$ python3 -q
>>> import numpy as np
>>> np.set_printoptions(precision=2, suppress=True, linewidth=140, floatmode="fixed")
>>> mat = np.loadtxt("dump.csv", delimiter=",")
>>> mat
array([[ 2.98, -1.54,  5.54, -0.36, -0.91, -2.54,  1.32, -1.03],
       [ 2.61,  5.20, -1.20,  1.97,  1.67,  4.20,  1.33,  1.30],
       [ 0.51,  6.00, -2.00,  3.57,  2.58,  5.00, -0.24,  1.34],
       [ 0.41,  5.73, -1.73,  3.94,  1.98,  4.73, -1.02,  0.92],
       [ 2.50,  5.13, -1.13,  2.85,  0.52,  4.13, -0.25,  0.60],
       [-0.06,  0.77,  3.23,  1.00,  2.69, -0.23,  1.49,  0.49],
       [ 3.77,  4.76, -0.76,  2.75, -1.15,  3.76, -0.79, -0.05],
       [-5.63,  3.25,  0.75,  5.96,  4.42,  2.25, -3.73,  0.23],
       [ 8.88,  1.66,  2.34, -3.83, -0.56,  0.66,  7.15,  1.31],
       [-3.52,  0.17,  3.83,  4.25,  1.81, -0.83, -3.34, -1.09],
       [-1.66, -2.45,  6.45,  2.81, -0.50, -3.45, -3.06, -2.25],
       [ 2.02,  4.44, -0.44,  1.52,  2.40,  3.44,  1.92,  1.44],
       [ 0.26,  3.50,  0.50,  3.00,  1.68,  2.50, -0.60,  0.39],
       [ 0.60,  0.73,  3.27,  2.37, -0.06, -0.27, -1.27, -0.90],
       [ 2.65,  1.80,  2.20,  0.38,  1.12,  0.80,  2.13,  0.51],
       [ 2.72, -2.89,  6.89, -0.91, -0.90, -3.89,  1.62, -1.29],
       [-1.32, -0.12,  4.12,  3.65, -0.22, -1.12, -3.32, -1.66],
       [ 2.42,  4.08, -0.08,  1.32,  1.91,  3.08,  1.90,  1.22],
       [-4.63,  2.39,  1.61,  7.63,  0.19,  1.39, -7.65, -2.02],
       [ 0.82,  3.39,  0.61,  1.97,  2.38,  2.39,  0.97,  0.93],
       [-0.14,  5.35, -1.35,  5.63, -0.02,  4.35, -4.06, -0.43],
       [ 1.35,  3.93,  0.07,  4.83, -1.83,  2.93, -4.07, -1.24],
       [ 0.51, -0.17,  4.17,  0.07,  2.56, -1.17,  2.37,  0.44],
       [-1.48,  1.13,  2.87,  6.09, -2.43,  0.13, -6.88, -2.80],
       [-3.47,  4.98, -0.98,  5.47,  3.89,  3.98, -2.66,  0.80],
       [ 2.29,  0.15,  3.85, -1.21,  2.46, -0.85,  4.15,  0.94],
       [-1.60,  0.39,  3.61,  2.48,  2.16, -0.61, -0.78, -0.31],
       [ 4.13, -0.43,  4.43, -2.04,  0.96, -1.43,  4.56,  0.52]])
>>> blk = np.stack([mat, 5 * mat, mat[::-1]])
>>> np.linalg.matrix_rank(blk.reshape(3, -1))
np.int64(2)
>>> np.linalg.norm(blk, axis=(1, 2))
array([ 43.31, 216.57,  43.31])
>>> r = np.linalg.matrix_rank(mat)
>>> r
np.int64(4)
>>> null = np.linalg.svd(mat)[2][r:].T
>>> [int(np.linalg.matrix_rank(np.delete(mat, i, axis=0))) for i in range(28)]
[4, 4, 4, 4, 4, 4, 4, 4, 4, 4, 4, 4, 4, 4, 4, 4, 4, 4, 4, 4, 4, 4, 4, 4, 4, 4, 4, 4]
>>> F = np.loadtxt("out15.csv", delimiter=",")
>>> F
array([[ 3.00,  3.00,  3.00,  3.00],
       [ 3.00,  6.00,  6.00,  6.00],
       [ 3.00,  6.00,  9.00,  9.00],
       [ 3.00,  6.00,  9.00, 12.00]])
>>> rng = np.random.default_rng(82624)
>>> idx = rng.permutation(4)
>>> idx
array([3, 1, 2, 0])
>>> M2 = F[idx][:, idx]
>>> np.sort(np.abs(np.linalg.eigvals(M2)))
array([ 0.85,  1.28,  3.00, 24.87])
>>> np.allclose(M2, F)
False
>>> round(np.linalg.det(M2), 2), np.round(np.linalg.det(F[idx]), 2)
(np.float64(81.0), np.float64(-81.0))
>>> np.diag(M2)
array([12.00,  6.00,  9.00,  3.00])
>>> E = np.loadtxt("mat.csv", delimiter=",")
>>> E
array([[ 0.04,  2.94, -0.06,  3.07,  0.97,  1.09,  1.00,  0.05,  0.05],
       [-0.05,  2.91, -0.04,  2.98,  1.06,  1.10,  1.01,  0.04,  0.04],
       [-0.07,  3.06,  0.00,  3.04,  1.01,  0.98,  1.00,  0.01,  0.02],
       [-0.06,  3.02, -0.07,  3.05,  0.98,  1.07,  1.02, -0.03, -0.07],
       [ 0.00,  3.02, -0.12,  3.01,  0.90,  1.03,  1.05, -0.04, -0.01],
       [ 0.00,  3.03, -0.02,  2.96,  1.00,  1.04,  1.05,  0.02, -0.03],
       [ 0.10,  3.00, -0.08,  2.98,  0.99,  0.97,  1.01,  0.00, -0.01],
       [ 2.06,  2.09,  0.06,  0.99,  1.02,  2.99,  2.97,  2.96,  1.93],
       [ 1.92,  2.06, -0.06,  0.99,  0.92,  3.04,  3.00,  2.91,  2.09],
       [ 1.99,  1.96,  0.07,  1.03,  1.05,  2.92,  3.03,  3.04,  1.99],
       [ 1.99,  2.14, -0.05,  1.14,  0.91,  3.01,  3.04,  3.00,  2.04],
       [ 2.06,  1.95,  0.06,  0.99,  1.08,  3.10,  3.01,  2.97,  1.96],
       [ 2.05,  2.05,  0.04,  0.91,  1.02,  2.98,  3.01,  3.03,  2.01],
       [ 2.01,  1.99, -0.04,  1.00,  0.99,  2.93,  2.97,  2.99,  1.95],
       [ 3.00,  1.89, -0.02,  0.03,  1.98,  3.04,  2.99,  0.06,  2.06],
       [ 2.95,  1.98,  0.04,  0.00,  1.99,  2.93,  2.94, -0.03,  2.01],
       [ 3.05,  1.99,  0.04,  0.02,  1.98,  2.97,  3.05,  0.06,  2.00],
       [ 3.02,  1.98, -0.11, -0.05,  1.92,  3.02,  3.01,  0.01,  2.04],
       [ 3.05,  2.08, -0.04,  0.05,  1.96,  3.02,  3.05,  0.01,  1.93],
       [ 2.98,  2.07,  0.00, -0.05,  2.07,  3.00,  3.05,  0.05,  2.00],
       [ 2.94,  1.94, -0.06, -0.08,  1.96,  2.98,  3.06, -0.02,  1.96]])
>>> np.linalg.matrix_rank(F)
np.int64(4)
>>> F[4]
Traceback (most recent call last):
  File "<python-input-24>", line 1, in <module>
    F[4]
    ~^^^
IndexError: index 4 is out of bounds for axis 0 with size 4
>>> np.linalg.rank(F)
Traceback (most recent call last):
  File "<python-input-25>", line 1, in <module>
    np.linalg.rank(F)
    ^^^^^^^^^^^^^^
AttributeError: module 'numpy.linalg' has no attribute 'rank'
>>> F.sum(axis=1)
array([12.00, 21.00, 27.00, 30.00])
>>> F[:, 4]
Traceback (most recent call last):
  File "<python-input-27>", line 1, in <module>
    F[:, 4]
    ~^^^^^^
IndexError: index 4 is out of bounds for axis 1 with size 4
>>> np.diff(F, axis=0)
array([[0.00, 3.00, 3.00, 3.00],
       [0.00, 0.00, 3.00, 3.00],
       [0.00, 0.00, 0.00, 3.00]])
